% python3 -q
>>> import numpy as np
>>> import numpy.linalg as la
>>> np.set_printoptions(precision=4, suppress=True, linewidth=200)
>>> rd = lambda a: np.round(a, 4) + 0
>>> K = np.loadtxt("a.csv", delimiter=",")
>>> print(K)
[[ 2.  0.  0.  0.  0.  0.]
 [ 0. -1.  0.  0.  0.  0.]
 [ 0.  0. -3.  0.  0.  0.]
 [ 0.  0.  0.  2.  0.  0.]
 [ 0.  0.  0.  0. -2.  0.]
 [ 0.  0.  0.  0.  0. -3.]]
>>> # symmetric, so the eigenvalues are real
>>> print(rd(la.pinv(K)))
[[ 0.5     0.      0.      0.      0.      0.    ]
 [ 0.     -1.      0.      0.      0.      0.    ]
 [ 0.      0.     -0.3333  0.      0.      0.    ]
 [ 0.      0.      0.      0.5     0.      0.    ]
 [ 0.      0.      0.      0.     -0.5     0.    ]
 [ 0.      0.      0.      0.      0.     -0.3333]]
>>> print(rd(la.svd(K, compute_uv=False)))
[3. 3. 2. 2. 2. 1.]
>>> print(rd(la.norm(K, axis=0)))
[2. 1. 3. 2. 2. 3.]
>>> print(K @ K.T)
[[4. 0. 0. 0. 0. 0.]
 [0. 1. 0. 0. 0. 0.]
 [0. 0. 9. 0. 0. 0.]
 [0. 0. 0. 4. 0. 0.]
 [0. 0. 0. 0. 4. 0.]
 [0. 0. 0. 0. 0. 9.]]
>>> print(K.T @ K)
[[4. 0. 0. 0. 0. 0.]
 [0. 1. 0. 0. 0. 0.]
 [0. 0. 9. 0. 0. 0.]
 [0. 0. 0. 4. 0. 0.]
 [0. 0. 0. 0. 4. 0.]
 [0. 0. 0. 0. 0. 9.]]
>>> rng = np.random.default_rng(9901)
>>> lab = rng.permutation(6)
>>> print(lab)
[0 5 3 1 2 4]
>>> B = K[lab][:, lab]
>>> print(np.allclose(B, K))
False
>>> print(np.diag(B))
[ 2. -3.  2. -1. -3. -2.]
>>> print(rd(la.det(B)), rd(la.det(K[lab])))
72.0 72.0
>>> print(rd(np.sort(np.abs(la.eigvals(B)))))
[1. 2. 2. 2. 3. 3.]
>>> w, vecs = la.eigvalsh(K)
Traceback (most recent call last):
  File "<python-input-20>", line 1, in <module>
    w, vecs = la.eigvalsh(K)
    ^^^^^^^
ValueError: too many values to unpack (expected 2)
>>> w, vecs = la.eigh(K)
>>> print(rd(la.svd(K, compute_uv=False)))
[3. 3. 2. 2. 2. 1.]
>>> print(w.sum(), np.trace(K))
-5.0 -5.0
>>> print((w > 1e-8).sum(), (w < -1e-8).sum())
2 4
>>> print(vecs.T @ vecs)
[[1. 0. 0. 0. 0. 0.]
 [0. 1. 0. 0. 0. 0.]
 [0. 0. 1. 0. 0. 0.]
 [0. 0. 0. 1. 0. 0.]
 [0. 0. 0. 0. 1. 0.]
 [0. 0. 0. 0. 0. 1.]]
>>> print(rd(la.eigvalsh(K @ K)))
[1. 4. 4. 4. 9. 9.]
>>> print(vecs.T @ K @ vecs)
[[-3.  0.  0.  0.  0.  0.]
 [ 0. -3.  0.  0.  0.  0.]
 [ 0.  0. -2.  0.  0.  0.]
 [ 0.  0.  0. -1.  0.  0.]
 [ 0.  0.  0.  0.  2.  0.]
 [ 0.  0.  0.  0.  0.  2.]]
>>> print(np.prod(np.diag(K)), rd(la.det(K)))
72.0 72.0
>>> print(rd(np.sort(la.eigvals(K))))
[-3. -3. -2. -1.  2.  2.]
>>> print(K @ K)
[[4. 0. 0. 0. 0. 0.]
 [0. 1. 0. 0. 0. 0.]
 [0. 0. 9. 0. 0. 0.]
 [0. 0. 0. 4. 0. 0.]
 [0. 0. 0. 0. 4. 0.]
 [0. 0. 0. 0. 0. 9.]]
>>> M = np.array([[2, 4, 1, 3, 4],
...     [1, 4, -4, -4, 1],
...     [1, 5, -3, -2, 2],
...     [3, -1, 0, 5, -2],
...     [-3, 3, 3, -1, -4],
...     [-4, -5, -2, 2, -2],
...     [4, 2, 2, -5, -5],
...     [2, 4, -5, -5, -5],
...     [5, -5, 3, -5, 4],
...     [1, 3, -5, 0, 1],
...     [-5, 0, 0, 1, 2]])
>>> M[-1] = M[0] + -1 * M[1]
>>> print(M)
[[ 2  4  1  3  4]
 [ 1  4 -4 -4  1]
 [ 1  5 -3 -2  2]
 [ 3 -1  0  5 -2]
 [-3  3  3 -1 -4]
 [-4 -5 -2  2 -2]
 [ 4  2  2 -5 -5]
 [ 2  4 -5 -5 -5]
 [ 5 -5  3 -5  4]
 [ 1  3 -5  0  1]
 [ 1  0  5  7  3]]
>>> Ac = M - M.mean(axis=0)
>>> U, sigma, VT = la.svd(Ac, full_matrices=False)
>>> print(np.abs(VT[0]).argmax())
3
>>> print(rd(Ac.mean(axis=0)))
[0. 0. 0. 0. 0.]
>>> print(rd((sigma ** 2).sum() ** 2 / (sigma ** 4).sum()))
3.7506
>>> print(la.matrix_rank(Ac))
5
>>> print((np.sign(U[:, 0]) == np.sign(U[0, 0])).astype(int))
[1 0 0 1 0 1 0 0 1 0 1]
>>> print(np.abs(U[:, 0]).argmax())
10
>>> blk = np.stack([M, -1 * M, M[::-1]])
>>> print(la.matrix_rank(blk.reshape(3, -1)))
2
>>> print(blk.sum(axis=0))
[[ 1  0  5  7  3]
 [ 1  3 -5  0  1]
 [ 5 -5  3 -5  4]
 [ 2  4 -5 -5 -5]
 [ 4  2  2 -5 -5]
 [-4 -5 -2  2 -2]
 [-3  3  3 -1 -4]
 [ 3 -1  0  5 -2]
 [ 1  5 -3 -2  2]
 [ 1  4 -4 -4  1]
 [ 2  4  1  3  4]]
>>> print((blk @ M.T).shape)
(3, 11, 11)
>>> print(np.einsum("bij,cij->bc", blk, blk))
[[ 664 -664  203]
 [-664  664 -203]
 [ 203 -203  664]]
>>> print(blk.shape)
(3, 11, 5)
>>> lab = M[:, 1] > np.median(M[:, 1])
>>> r0 = M[lab].mean(axis=0) - M[~lab].mean(axis=0)
>>> print(rd((((M - M.mean(axis=0)) @ r0 > 0) == lab).mean()))
0.8182
>>> print(np.argsort(-np.abs(r0).round(6), kind="stable"))
[1 2 3 4 0]
>>> G = np.cov(M, rowvar=False)
>>> print(G.shape)
(5, 5)
>>> print(np.median(M, axis=0))
[ 1.  3.  0. -1.  1.]
>>> print(rd(np.corrcoef(M.T)))
[[ 1.      0.0256  0.1366 -0.282   0.243 ]
 [ 0.0256  1.     -0.3767 -0.2013 -0.1062]
 [ 0.1366 -0.3767  1.      0.3379  0.1767]
 [-0.282  -0.2013  0.3379  1.      0.2961]
 [ 0.243  -0.1062  0.1767  0.2961  1.    ]]
>>> print(rd(M.std(axis=0)))
[2.5519 3.4136 3.3673 4.0534 3.3054]
>>> A = np.vander(np.arange(8) - 3, 4, increasing=True)
>>> print(A)
[[  1  -3   9 -27]
 [  1  -2   4  -8]
 [  1  -1   1  -1]
 [  1   0   0   0]
 [  1   1   1   1]
 [  1   2   4   8]
 [  1   3   9  27]
 [  1   4  16  64]]
>>> # column 3 dominates
>>> B = np.c_[A[:, :1] @ np.array([[2]]), np.array([3, -4, 0, 3, 0, 2, -3, -3])]
>>> print(B)
[[ 2  3]
 [ 2 -4]
 [ 2  0]
 [ 2  3]
 [ 2  0]
 [ 2  2]
 [ 2 -3]
 [ 2 -3]]
>>> print(rd(la.norm(B - A @ la.lstsq(A, B)[0], axis=0)))
[0.    5.806]
>>> print(rd(la.lstsq(A, B[:, 0])[0]))
[2. 0. 0. 0.]
>>> print(la.matrix_rank(np.c_[A, B]))
5
>>> print(rd(la.norm(la.qr(A)[0].T @ B, axis=0) ** 2 / ((B ** 2).sum(axis=0) + 1e-12)))
[1.    0.398]
>>> lab = rng.permutation(4)
>>> B = A[:, lab] * rng.choice([-1, 1], 4)
>>> print(B)
[[  1 -27  -9  -3]
 [  1  -8  -4  -2]
 [  1  -1  -1  -1]
 [  1   0   0   0]
 [  1   1  -1   1]
 [  1   8  -4   2]
 [  1  27  -9   3]
 [  1  64 -16   4]]
>>> U, _, VT = la.svd(A.T @ B)
>>> print(rd(U @ VT))
[[ 1.  0.  0.  0.]
 [ 0.  0.  0.  1.]
 [ 0.  0. -1.  0.]
 [ 0.  1.  0.  0.]]
>>> print(lab)
[0 3 2 1]
>>> proj = B @ la.solve(B.T @ B, B.T)
>>> print(rd(np.diag(proj)))
[0.8939 0.3745 0.4177 0.3139 0.3139 0.4177 0.3745 0.8939]
>>> W2 = M[[7, 4]].astype(float)
>>> for _ in range(7):
...     lab = la.norm(M[:, None] - W2, axis=-1).argmin(axis=1)
...     W2 = np.array([M[lab == j].mean(axis=0) for j in range(2)])
... 
>>> print(lab)
[1 0 0 1 1 1 0 0 1 0 1]
>>> print(rd(W2[1] - W2[0]))
[-1.1333 -4.2667  4.6667  5.0333  1.7   ]
>>> print(np.abs(W2[1] - W2[0]).argmax())
3
>>> print(rd(W2))
[[ 1.8     3.6    -3.     -3.2    -1.2   ]
 [ 0.6667 -0.6667  1.6667  1.8333  0.5   ]]
>>> print(np.bincount(lab))
[5 6]
>>> F = np.loadtxt("layer14.csv", delimiter=",")
>>> print(rd(F))
[[ 0.     -0.6052 -0.6771  0.0577 -0.2879  0.0654  0.2     0.2116]
 [-0.1069 -0.5903  0.2359  0.3328  0.1559  0.1556 -0.294  -0.582 ]
 [ 0.6414 -0.3915  0.3397 -0.0135  0.1907 -0.3657 -0.0431  0.3843]
 [ 0.4276  0.1136 -0.1704 -0.274  -0.4184  0.2035 -0.6828 -0.1323]
 [-0.2673 -0.1142  0.5282  0.1858 -0.688   0.1297  0.0027  0.3343]
 [-0.5345 -0.0988 -0.1111 -0.0868  0.2389 -0.3288 -0.608   0.3869]
 [ 0.1069  0.0716 -0.0221  0.3097  0.364   0.741  -0.1265  0.4353]
 [-0.1604 -0.302   0.2225 -0.8202  0.1359  0.3498  0.1407  0.0158]]
>>> # orthonormal columns
>>> vec = np.array([4, 3, 4, 5, 2, 1, 3, 2])
>>> target = F @ vec
>>> print(rd(target))
[-3.7225 -1.1697  3.3378 -2.9463  1.0607 -4.214   4.0627 -3.6829]
>>> print(rd(la.solve(F, F[:, 5])))
[0. 0. 0. 0. 0. 1. 0. 0.]
>>> vec = np.array([3, -2, -1, 2, 1, -1])
>>> print(np.einsum("ij,j->i", K, vec))
[ 6.  2.  3.  4. -2.  3.]
>>> print(K @ (2 * vec))
[12.  4.  6.  8. -4.  6.]
>>> print(K * vec)
[[ 6. -0. -0.  0.  0. -0.]
 [ 0.  2. -0.  0.  0. -0.]
 [ 0. -0.  3.  0.  0. -0.]
 [ 0. -0. -0.  4.  0. -0.]
 [ 0. -0. -0.  0. -2. -0.]
 [ 0. -0. -0.  0.  0.  3.]]
>>> print(np.sign((K @ vec).round(6)))
[ 1.  1.  1.  1. -1.  1.]
>>> print((K * vec).sum(axis=1))
[ 6.  2.  3.  4. -2.  3.]
>>> print(K @ np.ones(6))
[ 2. -1. -3.  2. -2. -3.]
>>> print(K @ np.eye(6)[1])
[ 0. -1.  0.  0.  0.  0.]
>>> feats = np.load("x.npy")
>>> print(rd(feats))
[[-0.3411  0.0523 -0.6234  0.4089 -0.2744  0.4998]
 [ 0.3411 -0.8967 -0.0714  0.1553 -0.224  -0.0124]
 [ 0.8102  0.4274 -0.1367  0.1161 -0.3557  0.0474]
 [ 0.2132 -0.0471 -0.7048 -0.2175  0.5993 -0.2216]
 [ 0.     -0.0768 -0.1004 -0.8514 -0.2746  0.4286]
 [ 0.2558 -0.0488  0.2843  0.1516  0.5598  0.7176]]
>>> ang = np.radians(135)
>>> R = np.eye(6)
>>> R[2, 2] = R[4, 4] = np.cos(ang)
>>> R[2, 4], R[4, 2] = -np.sin(ang), np.sin(ang)
>>> print(rd(R))
[[ 1.      0.      0.      0.      0.      0.    ]
 [ 0.      1.      0.      0.      0.      0.    ]
 [ 0.      0.     -0.7071  0.     -0.7071  0.    ]
 [ 0.      0.      0.      1.      0.      0.    ]
 [ 0.      0.      0.7071  0.     -0.7071  0.    ]
 [ 0.      0.      0.      0.      0.      1.    ]]
>>> B = feats @ R.T
>>> print(np.allclose(la.norm(feats, axis=1), la.norm(B, axis=1)))
True
>>> print(np.allclose(feats @ feats.T, B @ B.T))
True
>>> print(rd(la.det(R)), rd(np.trace(R)))
1.0 2.5858
>>> J = np.load("case4.npy")
>>> print(J)
[[ 2 -2  1  2  0 -2 -1]
 [-1  2 -2  1  2  0 -2]
 [-2 -1  2 -2  1  2  0]
 [ 0 -2 -1  2 -2  1  2]
 [ 2  0 -2 -1  2 -2  1]
 [ 1  2  0 -2 -1  2 -2]
 [-2  1  2  0 -2 -1  2]]
>>> # rows and columns are dependent
>>> vec = np.array([-2, 0, -3, 3, 9, -4, -4])
>>> print(J @ np.ones(7))
[0. 0. 0. 0. 0. 0. 0.]
>>> print((J * vec).sum(axis=1))
[ 11  37  -7 -21  21 -17 -24]
>>> print(la.norm(J @ vec) <= la.norm(J, 2) * la.norm(vec) + 1e-9)
True
>>> print(J * vec)
[[ -4   0  -3   6   0   8   4]
 [  2   0   6   3  18   0   8]
 [  4   0  -6  -6   9  -8   0]
 [  0   0   3   6 -18  -4  -8]
 [ -4   0   6  -3  18   8  -4]
 [ -2   0   0  -6  -9  -8   8]
 [  4   0  -6   0 -18   4  -8]]
>>> X = np.load("run6.npy")
>>> print(X)
[[0 0 0 0 0 0 0 3 0]
 [0 0 0 0 0 0 0 0 0]
 [0 0 0 0 0 0 0 0 0]
 [0 0 0 0 0 0 0 0 0]
 [0 0 0 0 0 0 0 0 0]
 [0 3 0 0 0 0 0 0 0]
 [0 0 0 2 0 0 0 0 0]
 [0 0 0 0 0 0 2 0 0]
 [0 0 0 0 0 0 0 0 0]]
>>> print(np.allclose(X[:-1].T @ la.lstsq(X[:-1].T, X[-1])[0], X[-1]))
True
>>> print(rd(np.trace(la.pinv(X) @ X)))
4.0
>>> arr = np.load("dump.npy")
>>> print(arr)
[[ 0.7  1.5  2.4 -2.3  0.4 -0.7]
 [-0.7  0.7 -0.4 -1.8 -0.9 -0.2]
 [-0.7 -0.9  0.5 -0.1  0.   0.5]
 [ 1.1  0.6 -1.9 -0.5  0.5 -2.5]
 [-0.2 -1.2 -1.5 -1.1 -0.8 -1.8]
 [ 0.1  0.6 -1.4  0.4 -0.1 -1.1]
 [ 0.4 -2.4 -0.9  0.   1.9  0.2]
 [-3.9  2.1  3.   1.8 -2.1  0.6]
 [ 0.1  0.2 -1.   0.5 -1.7 -0.5]
 [-0.2 -0.3  0.3 -0.6  0.6 -0.1]
 [ 0.9  1.6  0.5 -0.5 -0.7 -2.1]
 [-0.1  0.2  1.2 -0.4 -0.6 -0.2]
 [ 1.4 -0.2  0.   0.2  0.5 -1. ]
 [ 0.6  0.4  0.3  0.2  0.1 -0.5]
 [-1.5 -0.9  0.9  0.4 -0.6 -0.3]
 [-0.2  0.9  0.2 -1.5  1.2  0.6]
 [ 0.1  0.  -0.3 -0.2 -0.9  0.1]
 [-0.5  0.1  0.9  2.1 -0.4  1.3]
 [ 0.9 -0.4 -0.6 -1.5  0.9  1.4]
 [-1.   1.1  0.8 -0.1  1.8 -1.2]
 [-0.9 -0.1  1.9 -0.4 -0.3  1.6]
 [-1.6 -0.6  1.4 -0.1  0.1  0.3]
 [ 0.5  0.   1.   1.2 -0.3 -0.5]
 [-0.3  0.6 -0.6 -0.1 -0.7 -0.3]
 [ 1.4 -1.5 -0.1 -0.7 -1.2 -0.4]
 [ 2.  -0.1  0.6  1.8  0.3 -0.5]
 [-0.9  0.5 -0.4 -0.5  1.4 -1.2]
 [-0.7 -0.6  0.8  0.   0.5  1. ]
 [ 2.3 -0.8 -2.  -1.6 -0.4 -0.3]
 [-0.5  1.4 -1.7 -0.2  0.  -0.8]
 [-1.2 -0.3 -1.1  0.   0.5  1.3]
 [-0.1  1.7  1.4  0.4 -0.6 -1.5]
 [-1.6  1.1 -1.9 -0.5  0.  -0.2]
 [-0.5 -1.2  0.9  1.5 -0.2  0.4]
 [-0.9 -0.5  1.3 -0.7  0.4  0.2]
 [-0.9  3.1  1.2 -0.3  1.   0.2]
 [ 0.8  0.1  0.5  1.7  1.7  0.4]
 [ 0.2 -1.5  2.8  0.5  0.9 -0.3]
 [-0.1  0.7  0.6  1.3  0.5 -0.3]]
>>> proj = arr @ la.solve(arr.T @ arr, arr.T)
>>> print(rd(proj @ arr[:, 1]))
[ 1.5  0.7 -0.9  0.6 -1.2  0.6 -2.4  2.1  0.2 -0.3  1.6  0.2 -0.2  0.4 -0.9  0.9  0.   0.1 -0.4  1.1 -0.1 -0.6  0.   0.6 -1.5 -0.1  0.5 -0.6 -0.8  1.4 -0.3  1.7  1.1 -1.2 -0.5  3.1  0.1 -1.5  0.7]
